In [1]: import numpy as np

In [2]: np.set_printoptions(precision=1, suppress=True, linewidth=160)

In [3]: W0 = np.loadtxt("case7.csv", delimiter=",")

In [4]: print(W0)
[[-0.8 -0.6]
 [-0.6  0.8]]

In [5]: def softmax(z):
   ...:     e = np.exp(z - z.max(axis=-1, keepdims=True))
   ...:     return e / e.sum(axis=-1, keepdims=True)
   ...: 

In [6]: print(softmax(W0[0]))
[0.5 0.5]

In [7]: print(softmax(W0[0] + -3))
[0.5 0.5]

In [8]: print(softmax(10 * W0[0]))
[0.1 0.9]

In [9]: att = W0 @ W0.T / np.sqrt(2)

In [10]: print(softmax(att))
[[0.7 0.3]
 [0.3 0.7]]

In [11]: print(softmax(att + np.triu(np.full(att.shape, -np.inf), 1)))
[[1.  0. ]
 [0.3 0.7]]

In [12]: print(softmax(att).round(6).argmax(axis=1))
[0 1]

In [13]: A = np.load("data.npy")

In [14]: print(A.round(1) + 0)
[[ 0.9 -0.6 -0.7 -0.5  0.3  0.7]
 [ 0.7 -3.8 -1.   0.   0.1  2.2]
 [ 1.   1.2 -0.5 -0.8  0.5 -0.1]
 [-0.9  2.6  1.   0.2 -0.2 -1.7]]

In [15]: print(np.unique(A.round(6), axis=0).shape)
(4, 6)

In [16]: print(np.allclose(A[:-1].T @ np.linalg.lstsq(A[:-1].T, A[-1])[0], A[-1]))
True

In [17]: print(np.abs(np.diag(np.linalg.qr(A)[1])) > 1e-9)
[ True  True False False]

In [18]: print(np.linalg.lstsq(A[:-1].T, A[-1])[2])
2

In [19]: print(np.round(A @ np.linalg.pinv(A) @ A, 1) + 0)
[[ 0.9 -0.6 -0.7 -0.5  0.3  0.7]
 [ 0.7 -3.8 -1.   0.   0.1  2.2]
 [ 1.   1.2 -0.5 -0.8  0.5 -0.1]
 [-0.9  2.6  1.   0.2 -0.2 -1.7]]

In [20]: print(np.argsort(-np.linalg.norm(A, axis=0).round(6), kind="stable")[:3])
[1 5 0]

In [21]: print(round(np.linalg.norm(A, 2) / np.linalg.norm(A), 1))
0.9

In [22]: U, sigma, VT = np.linalg.svd(A)

In [23]: print(sigma.round(1) + 0)
[5.9 2.1 0.  0. ]

In [24]: A2 = U[:, :2] @ np.diag(sigma[:2]) @ VT[:2]

In [25]: print(np.linalg.matrix_rank(A2))
2

In [26]: print(A2.round(1) + 0)
[[ 0.9 -0.6 -0.7 -0.5  0.3  0.7]
 [ 0.7 -3.8 -1.   0.   0.1  2.2]
 [ 1.   1.2 -0.5 -0.8  0.5 -0.1]
 [-0.9  2.6  1.   0.2 -0.2 -1.7]]

In [27]: r = np.linalg.matrix_rank(A)

In [28]: print(r)
2

In [29]: ns = np.linalg.svd(A)[2][r:].T

In [30]: print([int(np.linalg.matrix_rank(A[:i])) for i in range(1, len(A) + 1)])
[1, 2, 2, 2]

In [31]: print(np.round(A @ ns, 1) + 0)
[[0. 0. 0. 0.]
 [0. 0. 0. 0.]
 [0. 0. 0. 0.]
 [0. 0. 0. 0.]]

In [32]: U, sigma, VT = np.linalg.svd(A)

In [33]: vecs = VT[:(sigma > 1e-8).sum()]

In [34]: rng = np.random.default_rng(347)

In [35]: vec = A[1] + 5 * A[2] + rng.integers(2) * np.eye(6)[4]

In [36]: print(vec)
[ 5.8  2.  -3.5 -4.   3.5  1.7]

In [37]: print(np.diag(vecs.T @ vecs))
[0.5 0.8 0.2 0.2 0.1 0.3]

In [38]: M = np.array([[1, -1, 2, 2],
    ...:     [3, -2, 0, 2],
    ...:     [4, 0, 0, 3],
    ...:     [6, 2, -2, 4],
    ...:     [6, 3, -2, 6],
    ...:     [5, 5, -3, 4],
    ...:     [3, 5, -2, 6],
    ...:     [1, 5, -1, 5],
    ...:     [3, 3, 1, 5],
    ...:     [5, 3, 3, 7],
    ...:     [4, 4, 5, 7],
    ...:     [3, 4, 4, 8]])

In [39]: print(M)
[[ 1 -1  2  2]
 [ 3 -2  0  2]
 [ 4  0  0  3]
 [ 6  2 -2  4]
 [ 6  3 -2  6]
 [ 5  5 -3  4]
 [ 3  5 -2  6]
 [ 1  5 -1  5]
 [ 3  3  1  5]
 [ 5  3  3  7]
 [ 4  4  5  7]
 [ 3  4  4  8]]

In [40]: d = np.linalg.norm(M[:, None] - M[None], axis=-1)

In [41]: print(d[2].round(6).argsort(kind="stable")[:4])
[2 1 3 0]

In [42]: print(np.linalg.norm(M, axis=1))
[ 3.2  4.1  5.   7.7  9.2  8.7  8.6  7.2  6.6  9.6 10.3 10.2]

In [43]: print(np.linalg.matrix_rank(d ** 2))
6

In [44]: print(d.mean(axis=1).argmax())
0

In [45]: mat = np.array([[1, -2, 4, -8], [1, -1, 1, -1], [1, 0, 0, 0], [1, 1, 1, 1]])

In [46]: proj = np.triu(np.array([[2, 1, 3, 2], [3, -3, 3, 4], [5, 5, -3, -4], [-1, -1, 2, 5]]), 1) + np.eye(4)

In [47]: A2 = proj @ mat @ np.linalg.inv(proj)

In [48]: print(np.linalg.matrix_rank(A2))
4

In [49]: print(np.trace(A2), np.trace(mat))
1.0 1

In [50]: f = np.array([2, 0, 1, 3])

In [51]: A2 = mat + np.outer(f, np.eye(4)[2])

In [52]: print(np.linalg.matrix_rank(np.linalg.inv(A2) - np.linalg.inv(mat), tol=1e-8))
1

In [53]: print(np.linalg.matrix_rank(A2 - mat))
1

In [54]: print(np.round(np.linalg.det(A2) / np.linalg.det(mat), 1), round(1 + np.linalg.solve(mat, f)[2], 1))
1.5 1.5

In [55]: lab = rng.integers(0, 3, 4)

In [56]: K = np.triu((lab[:, None] == lab) & (rng.random((4, 4)) < 0.8), 1).astype(int)

In [57]: K += K.T

In [58]: print(K)
[[0 0 0 0]
 [0 0 0 0]
 [0 0 0 0]
 [0 0 0 0]]

In [59]: vec = np.array([2, 0, 0, 2])

In [60]: h = np.maximum(mat @ vec, 0)

In [61]: print(np.flatnonzero(h > 1e-9))
[2 3]

In [62]: print(mat.T @ h)
[6 4 4 4]

In [63]: print(np.tanh(mat @ vec))
[-1.  0.  1.  1.]

In [64]: f = np.array([4, 4])

In [65]: print(np.array([np.convolve(row, f, "same") for row in mat]))
[[  4  -4   8 -16]
 [  4   0   0   0]
 [  4   4   0   0]
 [  4   8   8   8]]

In [66]: print(np.round(softmax(10 * mat[2]), 1) + 0)
[1. 0. 0. 0.]

In [67]: print(softmax(mat).sum(axis=1))
[1. 1. 1. 1.]

In [68]: att = mat @ mat.T / np.sqrt(4)

In [69]: print(softmax(att)[2] @ mat)
[ 1.  -0.5  1.5 -2. ]

In [70]: Xs = M - M.mean(axis=0)

In [71]: U, sigma, VT = np.linalg.svd(Xs, full_matrices=False)

In [72]: print(VT[0] * np.sign(VT[0, np.abs(VT[0]).argmax()]))
[0.1 0.6 0.4 0.6]

In [73]: print(np.abs(VT[-1]))
[0.3 0.5 0.3 0.7]

In [74]: print(np.abs(U[:, 0]).argmax())
1

In [75]: print(np.round(sigma ** 2 / (sigma ** 2).sum(), 1) + 0)
[0.5 0.4 0.1 0. ]

In [76]: print(np.round(Xs.mean(axis=0), 1) + 0)
[0. 0. 0. 0.]

In [77]: print(np.abs(VT[0]).argmax())
3

In [78]: feats = np.load("run9.npy")

In [79]: print(feats)
[[ 1  0  0]
 [ 0 -1  0]
 [ 0  0  3]]

In [80]: # triangular: eigenvalues sit on the diagonal

In [81]: W = np.array([[0, 2, 1], [0, 2, 0], [1, 1, 2]])

In [82]: c = np.array([2, -1, -2])

In [83]: hid = np.maximum(feats @ W + c, 0)

In [84]: print((hid > 0).astype(int))
[[1 1 0]
 [1 0 0]
 [1 1 1]]

In [85]: print((hid > 0).mean(axis=0))
[1.  0.7 0.3]

In [86]: print(np.linalg.matrix_rank(hid))
3

In [87]: print(hid)
[[2 1 0]
 [2 0 0]
 [5 2 4]]

In [88]: basis = np.array([[-3, 1], [0, -3], [3, 3]])

In [89]: print(W @ basis)
[[ 3 -3]
 [ 0 -6]
 [ 3  4]]

In [90]: print((feats + feats.T) / 2)
[[ 1.  0.  0.]
 [ 0. -1.  0.]
 [ 0.  0.  3.]]

In [91]: print(round(np.linalg.det(feats), 1))
-3.0

In [92]: print(np.allclose(feats @ feats.T, feats.T @ feats))
True

In [93]: print(np.sort(np.abs(np.linalg.eigvals(feats))))
[1. 1. 3.]

In [94]: print(np.allclose(feats, feats.T))
True

In [95]: print(np.trace(feats))
3

In [96]: print((feats - feats.T) / 2)
[[0. 0. 0.]
 [0. 0. 0.]
 [0. 0. 0.]]

In [97]: ev, vecs = np.linalg.eigh(feats)

In [98]: vec = np.array([-2, 0, -5])

In [99]: print(np.abs(feats).sum(axis=1).max(), np.abs(ev).max())
3 3.0

In [100]: print(np.linalg.eigvalsh(feats[1:, 1:]))
[-1.  3.]

In [101]: print(vecs * np.abs(ev) @ vecs.T)
[[1. 0. 0.]
 [0. 1. 0.]
 [0. 0. 3.]]

In [102]: print(np.round(vec @ feats @ vec / (vec @ vec), 1), ev[0], ev[-1])
2.7 -1.0 3.0

In [103]: print(vecs * np.maximum(ev, 0) @ vecs.T)
[[1. 0. 0.]
 [0. 0. 0.]
 [0. 0. 3.]]
